>>> import numpy as np
>>> import numpy.linalg as la
>>> np.set_printoptions(suppress=True, linewidth=120)
>>> E = np.loadtxt("case2.csv", delimiter=",")
>>> E
array([[ 0.,  0.,  0.,  0.,  0.,  0.,  0., -2.,  0.,  0.],
       [ 0.,  0.,  0.,  0.,  0.,  0.,  0.,  0.,  0.,  0.],
       [ 0.,  0.,  0.,  0.,  0., -1.,  0.,  0.,  0.,  0.],
       [ 0.,  2.,  0.,  0.,  0.,  0.,  0.,  0.,  0.,  0.],
       [ 0.,  0.,  0., -2.,  0.,  0.,  0.,  0.,  0.,  0.],
       [ 0.,  0.,  0.,  0.,  0.,  0.,  0.,  0.,  0.,  1.],
       [ 0.,  0.,  0.,  0.,  0.,  0.,  1.,  0.,  0.,  0.],
       [-2.,  0.,  0.,  0.,  0.,  0.,  0.,  0.,  0.,  0.],
       [ 0.,  0.,  2.,  0.,  0.,  0.,  0.,  0.,  0.,  0.],
       [ 0.,  0.,  0.,  0., -2.,  0.,  0.,  0.,  0.,  0.]])
>>> M2 = np.array([[2, 2],
...     [0, 0],
...     [2, 1],
...     [0, 1],
...     [2, 2],
...     [1, 0],
...     [0, 1],
...     [0, 2],
...     [1, 1],
...     [0, 2]])
>>> np.einsum("ij->j", E)
array([-2.,  2.,  2., -2., -2., -1.,  1., -2.,  0.,  1.])
>>> M2 @ E
Traceback (most recent call last):
  File "<python-input-7>", line 1, in <module>
    M2 @ E
    ~~~^~~
ValueError: matmul: Input operand 1 has a mismatch in its core dimension 0, with gufunc signature (n?,k),(k,m?)->(n?,m?) (size 10 is different from 2)
>>> print(la.matrix_rank(np.vstack([E, M2.T])))
10
>>> print(E @ M2)
[[ 0. -4.]
 [ 0.  0.]
 [-1.  0.]
 [ 0.  0.]
 [ 0. -2.]
 [ 0.  2.]
 [ 0.  1.]
 [-4. -4.]
 [ 4.  2.]
 [-4. -4.]]
>>> np.einsum("ij,ij->i", E, E)
array([4., 0., 1., 4., 4., 1., 1., 4., 4., 4.])
>>> print(la.cond(E) > 100)
True
>>> np.argsort(-la.norm(E, axis=0).round(6), kind="stable")[:3]
array([0, 1, 2])
>>> round(float(la.norm(E, 2) / la.norm(E)), 3)
0.385
>>> M = np.load("out12.npy")
>>> M
array([[0, 1, 0, 1, 0],
       [1, 0, 1, 1, 1],
       [0, 1, 0, 0, 1],
       [1, 1, 0, 0, 0],
       [0, 1, 1, 0, 0]])
>>> # equal to its transpose
>>> theta = np.radians(90)
>>> R = np.eye(5)
>>> R[2, 2] = R[0, 0] = np.cos(theta)
>>> R[2, 0], R[0, 2] = -np.sin(theta), np.sin(theta)
>>> R.round(3) + 0
array([[ 0.,  0.,  1.,  0.,  0.],
       [ 0.,  1.,  0.,  0.,  0.],
       [-1.,  0.,  0.,  0.,  0.],
       [ 0.,  0.,  0.,  1.,  0.],
       [ 0.,  0.,  0.,  0.,  1.]])
>>> M2 = M @ R.T
>>> round(la.det(R), 3), np.trace(R)
(np.float64(1.0), np.float64(3.0))
>>> M2.round(3) + 0
array([[ 0.,  1.,  0.,  1.,  0.],
       [ 1.,  0., -1.,  1.,  1.],
       [ 0.,  1.,  0.,  0.,  1.],
       [ 0.,  1., -1.,  0.,  0.],
       [ 1.,  1.,  0.,  0.,  0.]])
>>> print(la.matrix_power(M, 3))
[[2 5 2 3 2]
 [5 4 5 5 5]
 [2 5 2 2 3]
 [3 5 2 2 2]
 [2 5 3 2 2]]
>>> la.determinant(M)
Traceback (most recent call last):
  File "<python-input-26>", line 1, in <module>
    la.determinant(M)
    ^^^^^^^^^^^^^^
AttributeError: module 'numpy.linalg' has no attribute 'determinant'
>>> np.round(np.sort(np.abs(la.eigvals(M))), 3)
array([1.   , 1.   , 1.   , 1.562, 2.562])
>>> (M + M.T) / 2
array([[0., 1., 0., 1., 0.],
       [1., 0., 1., 1., 1.],
       [0., 1., 0., 0., 1.],
       [1., 1., 0., 0., 0.],
       [0., 1., 1., 0., 0.]])
>>> M @ M
array([[2, 1, 1, 1, 1],
       [1, 4, 1, 1, 1],
       [1, 1, 2, 1, 1],
       [1, 1, 1, 2, 1],
       [1, 1, 1, 1, 2]])
>>> rng = np.random.default_rng(858)
>>> feats = rng.normal(size=(27, 11))
>>> feats = 3 * feats / la.norm(feats, axis=1, keepdims=True)
>>> feats.round(3) + 0
array([[-0.267, -0.625, -0.582, -0.589,  2.033, -0.22 ,  1.632, -0.058, -0.217, -0.28 , -0.938],
       [ 0.836, -0.754, -0.372, -2.157,  0.592,  0.33 , -0.185,  0.481,  1.116, -0.31 ,  0.934],
       [-0.117,  0.23 , -0.104,  1.514, -0.849, -1.227,  1.179,  1.552,  0.548, -0.169,  0.524],
       [ 1.004, -0.611, -0.426,  0.797, -2.321,  0.764,  0.547,  0.621,  0.275, -0.248, -0.095],
       [ 0.336,  0.809,  0.335,  0.178,  1.69 ,  0.794, -1.389, -0.281, -1.345, -0.882, -0.1  ],
       [ 1.084, -0.1  ,  0.651,  0.087,  0.548, -2.233,  0.214, -1.279, -0.619, -0.023,  0.175],
       [-1.01 , -0.027,  0.915,  0.757, -0.634, -0.479,  1.018, -0.45 , -1.837,  0.32 ,  1.105],
       [ 0.268, -1.638, -0.427, -0.022,  0.793,  1.653, -0.901, -0.201,  1.192,  0.289,  0.59 ],
       [-0.859,  1.111, -0.597, -0.949,  1.311,  0.689,  0.197,  1.209, -0.047,  0.585, -1.316],
       [ 0.232, -0.714, -0.325, -1.247,  1.183,  1.071,  0.502, -0.319, -1.134,  1.584,  0.285],
       [ 1.625, -0.628, -0.749, -0.233,  1.062,  0.032, -0.851,  0.825, -0.335,  1.578, -0.463],
       [-0.62 ,  0.377,  0.677,  0.697,  0.547,  1.606,  1.072,  1.36 , -0.655, -0.89 , -0.655],
       [-1.3  ,  0.492,  1.016, -0.222,  0.164, -0.669,  0.424, -0.584,  0.936,  1.723, -1.07 ],
       [-1.821, -0.645,  0.556, -0.546, -0.375,  0.089,  0.062, -1.647,  0.458,  0.037, -1.259],
       [ 1.847,  0.723, -0.577,  0.112, -0.385, -0.247, -0.06 , -0.372,  0.288,  1.709, -1.168],
       [ 1.822, -1.028,  0.203, -0.415, -0.306,  0.977,  0.09 , -0.508, -0.239,  0.528, -1.661],
       [ 0.606, -1.344,  0.539, -0.766,  1.091, -0.441, -0.135,  1.6  ,  0.007, -0.264,  1.384],
       [-1.481, -1.156, -0.735,  0.503,  0.253, -0.958, -0.949,  1.347,  0.239, -0.816, -0.507],
       [-0.48 ,  0.   ,  0.463, -0.526,  0.07 ,  0.538, -0.574,  2.035,  1.385,  1.12 , -0.583],
       [ 0.751, -0.273, -1.327, -0.548,  0.543,  1.088,  0.081, -0.203, -0.996,  1.444, -1.302],
       [-0.203,  0.6  ,  1.062, -0.976, -0.836, -1.595,  1.727,  0.118,  0.044, -0.482,  0.214],
       [ 0.976, -1.491, -0.392,  1.031,  0.344,  0.822,  0.151, -0.609, -1.222,  1.362, -0.265],
       [-0.047,  0.755, -0.712, -0.447, -0.573, -0.336, -0.785,  1.9  ,  1.461,  0.022, -0.959],
       [ 1.122,  1.202, -0.737, -0.281, -0.27 , -0.884, -1.663, -1.391,  0.22 ,  0.233, -0.132],
       [-1.443, -0.223, -0.751, -1.091,  1.43 , -1.08 ,  0.259,  0.792,  0.397, -0.431, -0.93 ],
       [-0.699, -1.929,  0.666,  0.638,  0.044,  0.239,  1.636, -0.025,  0.594,  0.783,  0.486],
       [ 0.091,  0.96 ,  0.199, -1.717, -1.65 ,  0.352,  1.406, -0.01 , -0.435,  0.158,  0.219]])
>>> lab = rng.permutation(11)
>>> M2 = feats[:, lab] * rng.choice([-1, 1], 11)
>>> M2.round(3) + 0
array([[-0.267,  0.058,  0.22 , -0.28 , -0.582, -2.033,  0.625,  1.632, -0.589, -0.938,  0.217],
       [ 0.836, -0.481, -0.33 , -0.31 , -0.372, -0.592,  0.754, -0.185, -2.157,  0.934, -1.116],
       [-0.117, -1.552,  1.227, -0.169, -0.104,  0.849, -0.23 ,  1.179,  1.514,  0.524, -0.548],
       [ 1.004, -0.621, -0.764, -0.248, -0.426,  2.321,  0.611,  0.547,  0.797, -0.095, -0.275],
       [ 0.336,  0.281, -0.794, -0.882,  0.335, -1.69 , -0.809, -1.389,  0.178, -0.1  ,  1.345],
       [ 1.084,  1.279,  2.233, -0.023,  0.651, -0.548,  0.1  ,  0.214,  0.087,  0.175,  0.619],
       [-1.01 ,  0.45 ,  0.479,  0.32 ,  0.915,  0.634,  0.027,  1.018,  0.757,  1.105,  1.837],
       [ 0.268,  0.201, -1.653,  0.289, -0.427, -0.793,  1.638, -0.901, -0.022,  0.59 , -1.192],
       [-0.859, -1.209, -0.689,  0.585, -0.597, -1.311, -1.111,  0.197, -0.949, -1.316,  0.047],
       [ 0.232,  0.319, -1.071,  1.584, -0.325, -1.183,  0.714,  0.502, -1.247,  0.285,  1.134],
       [ 1.625, -0.825, -0.032,  1.578, -0.749, -1.062,  0.628, -0.851, -0.233, -0.463,  0.335],
       [-0.62 , -1.36 , -1.606, -0.89 ,  0.677, -0.547, -0.377,  1.072,  0.697, -0.655,  0.655],
       [-1.3  ,  0.584,  0.669,  1.723,  1.016, -0.164, -0.492,  0.424, -0.222, -1.07 , -0.936],
       [-1.821,  1.647, -0.089,  0.037,  0.556,  0.375,  0.645,  0.062, -0.546, -1.259, -0.458],
       [ 1.847,  0.372,  0.247,  1.709, -0.577,  0.385, -0.723, -0.06 ,  0.112, -1.168, -0.288],
       [ 1.822,  0.508, -0.977,  0.528,  0.203,  0.306,  1.028,  0.09 , -0.415, -1.661,  0.239],
       [ 0.606, -1.6  ,  0.441, -0.264,  0.539, -1.091,  1.344, -0.135, -0.766,  1.384, -0.007],
       [-1.481, -1.347,  0.958, -0.816, -0.735, -0.253,  1.156, -0.949,  0.503, -0.507, -0.239],
       [-0.48 , -2.035, -0.538,  1.12 ,  0.463, -0.07 ,  0.   , -0.574, -0.526, -0.583, -1.385],
       [ 0.751,  0.203, -1.088,  1.444, -1.327, -0.543,  0.273,  0.081, -0.548, -1.302,  0.996],
       [-0.203, -0.118,  1.595, -0.482,  1.062,  0.836, -0.6  ,  1.727, -0.976,  0.214, -0.044],
       [ 0.976,  0.609, -0.822,  1.362, -0.392, -0.344,  1.491,  0.151,  1.031, -0.265,  1.222],
       [-0.047, -1.9  ,  0.336,  0.022, -0.712,  0.573, -0.755, -0.785, -0.447, -0.959, -1.461],
       [ 1.122,  1.391,  0.884,  0.233, -0.737,  0.27 , -1.202, -1.663, -0.281, -0.132, -0.22 ],
       [-1.443, -0.792,  1.08 , -0.431, -0.751, -1.43 ,  0.223,  0.259, -1.091, -0.93 , -0.397],
       [-0.699,  0.025, -0.239,  0.783,  0.666, -0.044,  1.929,  1.636,  0.638,  0.486, -0.594],
       [ 0.091,  0.01 , -0.352,  0.158,  0.199,  1.65 , -0.96 ,  1.406, -1.717,  0.219,  0.435]])
>>> Uu, _, Vh = la.svd(feats.T @ M2)
>>> print(np.round(Uu @ Vh, 3) + 0)
[[ 1.  0.  0.  0.  0.  0.  0.  0.  0.  0.  0.]
 [ 0.  0.  0.  0.  0.  0. -1.  0.  0.  0.  0.]
 [ 0.  0.  0.  0.  1.  0.  0.  0.  0.  0.  0.]
 [ 0.  0.  0.  0.  0.  0.  0.  0.  1.  0.  0.]
 [ 0.  0.  0.  0.  0. -1.  0.  0.  0.  0.  0.]
 [ 0.  0. -1.  0.  0.  0.  0.  0.  0.  0.  0.]
 [ 0.  0.  0.  0.  0.  0.  0.  1.  0.  0.  0.]
 [ 0. -1.  0.  0.  0.  0.  0.  0.  0.  0.  0.]
 [ 0.  0.  0.  0.  0.  0.  0.  0.  0.  0. -1.]
 [ 0.  0.  0.  1.  0.  0.  0.  0.  0.  0.  0.]
 [ 0.  0.  0.  0.  0.  0.  0.  0.  0.  1.  0.]]
